$ python3 -q
>>> import numpy as np
>>> np.set_printoptions(precision=1, suppress=True, linewidth=200)
>>> tidy = lambda a: np.round(a, 1) + 0
>>> E = np.loadtxt("x.csv", delimiter=",")
>>> E
array([[ 2. ,  2. ,  1.1],
       [ 2.1,  1.9,  1.1],
       [ 2. ,  2.1,  0.9],
       [ 2. ,  2. ,  1. ],
       [ 2.1,  2.1,  1. ],
       [-0.1,  2.2, -1. ],
       [ 0.1,  1.9, -1.1],
       [ 0.1,  2.1, -0.9],
       [ 0.1,  2. , -0.9],
       [ 0. ,  2.2, -1. ],
       [ 0.9,  0.1,  1. ],
       [ 1. , -0.1,  0.8],
       [ 1.1,  0. ,  1. ],
       [ 0.9,  0.1,  1.1],
       [ 1. ,  0.1,  1.1]])
>>> Uu, sig, VT = np.linalg.svd(E)
>>> np.argmax(sig[:-1] / (sig[1:] + 1e-6)) + 1
np.int64(2)
>>> Y = Uu[:, :2] @ np.diag(sig[:2]) @ VT[:2]
>>> np.linalg.matrix_rank(Y)
np.int64(2)
>>> Xc = (E - E.mean(axis=0)) / E.std(axis=0)
>>> np.argwhere(np.abs(Xc) > 2)
array([], shape=(0, 2), dtype=int64)
>>> coef = np.linalg.lstsq(np.delete(Xc, 1, axis=1), Xc[:, 1])[0]
>>> tidy(coef)
array([ 1.5, -1.8])
>>> tidy(1 - np.var(Xc[:, 1] - np.delete(Xc, 1, axis=1) @ coef))
np.float64(0.9)
>>> round(np.log10(np.linalg.cond(E)))
1
>>> [round(float(x), 1) for x in np.linalg.svd(E, compute_uv=False)[:3]]
[7.7, 4.9, 0.4]
>>> np.argsort(-np.linalg.norm(E, axis=0).round(6), kind="stable")[:3]
array([1, 0, 2])
>>> np.linalg.matrix_rank(E, rtol=0.1)
np.int64(2)
>>> Xc = E - E.mean(axis=0)
>>> V = np.linalg.svd(Xc)[2][:2]
>>> Y = Xc - Xc @ V.T @ V
>>> tidy(np.linalg.norm(Y) / np.linalg.norm(Xc))
np.float64(0.1)
>>> tidy(np.cov(Xc @ V.T, rowvar=False))
array([[1.7, 0. ],
       [0. , 0.9]])
>>> tidy((Xc @ V.T).std(axis=0))
array([1.3, 0.9])
>>> tidy(np.diag(V.T @ V))
array([0.6, 0.9, 0.6])
>>> tidy(Y.std(axis=0))
array([0.1, 0. , 0.1])
>>> W2 = E[[5, 4]].astype(float)
>>> for _ in range(5):
...     lab = np.linalg.norm(E[:, None] - W2, axis=-1).argmin(axis=1)
...     W2 = np.array([E[lab == j].mean(axis=0) for j in range(2)])
... 
>>> lab
array([1, 1, 1, 1, 1, 0, 0, 0, 0, 0, 1, 1, 1, 1, 1])
>>> np.bincount(lab)
array([ 5, 10])
>>> np.abs(W2[1] - W2[0]).argmax()
np.int64(2)
>>> W0 = np.load("dump.npy")
>>> W0
array([[ 1, -1,  1],
       [ 1,  0,  0],
       [ 1,  1,  1]])
>>> x0 = np.array([2, 2, 2])
>>> W0 @ (2 * x0)
array([ 4,  4, 12])
>>> np.einsum("ij,j->i", W0, x0)
array([2, 2, 6])
>>> (W0 @ x0).argmax()
np.int64(2)
>>> W0 @ x0
array([2, 2, 6])
>>> (W0 * x0).sum(axis=1)
array([2, 2, 6])
>>> W0 @ np.eye(3)[1]
array([-1.,  0.,  1.])
